$ python -q
>>> import numpy as np
>>> np.set_printoptions(precision=2, suppress=True, linewidth=100)
>>> def tidy(a):
...     return np.round(a, 2) + 0
... 
>>> M = np.loadtxt("data.csv", delimiter=",")
>>> print(M)
[[ -3.   6.   1.   7.   5.  -5.   3.   4.   7.   7.  -2.   4.   7.   7.]
 [  2. -24.   9.   3.   3.   7.  -4.  -5.   5.   2.   8.   9.   8.   2.]
 [ -5. -27.  -5.  -2.  -3.   7.   7.   2.   5.   8.   9.   8.   4.   1.]
 [  8. -15.   3.   0.   3.  -5.   9.  -3.  -9.   0.   5.   9.  -9.   9.]
 [  4.  -6.   6.  -3.   1.   3.  -7.  -7.  -1.  -2.   2.   9.  -3.   5.]
 [ -7.   3.  -9.   7.  -4.   5.  -6.   8.   2.   7.  -1.  -2.   2.   2.]
 [  2.  15.  -9.   0.  -3.  -6.  -1.  -8.  -3.   7.  -5.   2.  -9.   6.]
 [ -9.  21.   0.  -3.   9.  -6.   6.  -9.  -2.  -8.  -7.  -8.  -6.  -8.]
 [ -8.  -9.   4.  -9.  -8.  -3.   6.   0.  -7.   2.   3.   0.  -7.   8.]
 [  2.  27.  -1.  -3.  -5.   9.  -3.   1.   0.  -3.  -9.   5.  -1.   2.]
 [ -4. -12.  -3.  -4.   0.  -8.  -3.   9.  -5.  -6.   4.   8.   4.  -1.]
 [  5.   3.  -1.   4.   8.   1.   8.  -2.  -8.   4.  -1.   9.   4.  -5.]
 [  5. -24.  -1.  -7.  -9.  -5.   3.   9.   2.   0.   8.   3.  -9.   1.]
 [ -5.  18.   9.   3.   2.  -4.  -4.   3.   8.  -8.  -6.  -3.   7.  -8.]
 [ -2.   0.  -2.  -7.   8.   7.   1.  -2.   6.   4.   0.  -9.  -1.  -7.]
 [ -8. -27.   7.  -5.  -1.  -7.  -7.   0.   5.  -3.   9.   2.   7.   3.]]
>>> M2 = np.array([[-2, 2],
...     [2, -1],
...     [0, 1],
...     [0, 1],
...     [1, -1],
...     [1, 0],
...     [-1, 1],
...     [2, -2],
...     [1, 2],
...     [0, 0],
...     [-1, 1],
...     [0, 1],
...     [-1, -2],
...     [-1, -2]])
>>> print(np.einsum("ij,ij->i", M, M))
[ 386. 1011. 1145.  771.  329.  395.  624. 1046.  526.  979.  497.  387. 1006.  770.  358. 1143.]
>>> print(np.einsum("ij->j", M))
[-23. -51.   8. -19.   6. -10.   8.   0.   5.  11.  17.  46.  -2.  17.]
>>> print(np.vstack([M, M2.T]).shape)
(18, 14)
>>> print(np.linalg.matrix_rank(M, rtol=0.1))
11
>>> print(tidy(np.linalg.norm(M, 2) / np.linalg.norm(M)))
0.71
>>> print([round(float(x), 2) for x in np.linalg.svd(M, compute_uv=False)[:3]])
[76.21, 36.7, 30.81]
>>> print(np.argsort(-np.linalg.norm(M, axis=0).round(6), kind="stable")[:3])
[ 1 11 12]
>>> left, sv, Vt = np.linalg.svd(M)
>>> print(np.argmax(sv[:-1] / (sv[1:] + 1e-6)) + 1)
13
>>> M2 = left[:, :13] @ np.diag(sv[:13]) @ Vt[:13]
>>> print(tidy(np.linalg.norm(M - M2, 2)), tidy(sv[13]))
0.0 0.0
>>> print(np.linalg.matrix_rank(M2))
13
>>> print(np.linalg.matrix_rank(M, rtol=0.05))
13
>>> print(tidy(np.abs(M - M2).max()))
0.0
>>> def softmax(z):
...     e = np.exp(z - z.max(axis=-1, keepdims=True))
...     return e / e.sum(axis=-1, keepdims=True)
... 
>>> print(tidy(softmax(10 * M[12])))
[0. 0. 0. 0. 0. 0. 0. 1. 0. 0. 0. 0. 0. 0.]
>>> print(tidy(softmax(M).sum(axis=1)))
[1. 1. 1. 1. 1. 1. 1. 1. 1. 1. 1. 1. 1. 1. 1. 1.]
>>> print(tidy(softmax(M[12])))
[0.01 0.   0.   0.   0.   0.   0.   0.72 0.   0.   0.26 0.   0.   0.  ]
>>> att = M @ M.T / np.sqrt(14)
>>> print(tidy(softmax(att)[12] @ M))
[  5. -24.  -1.  -7.  -9.  -5.   3.   9.   2.   0.   8.   3.  -9.   1.]
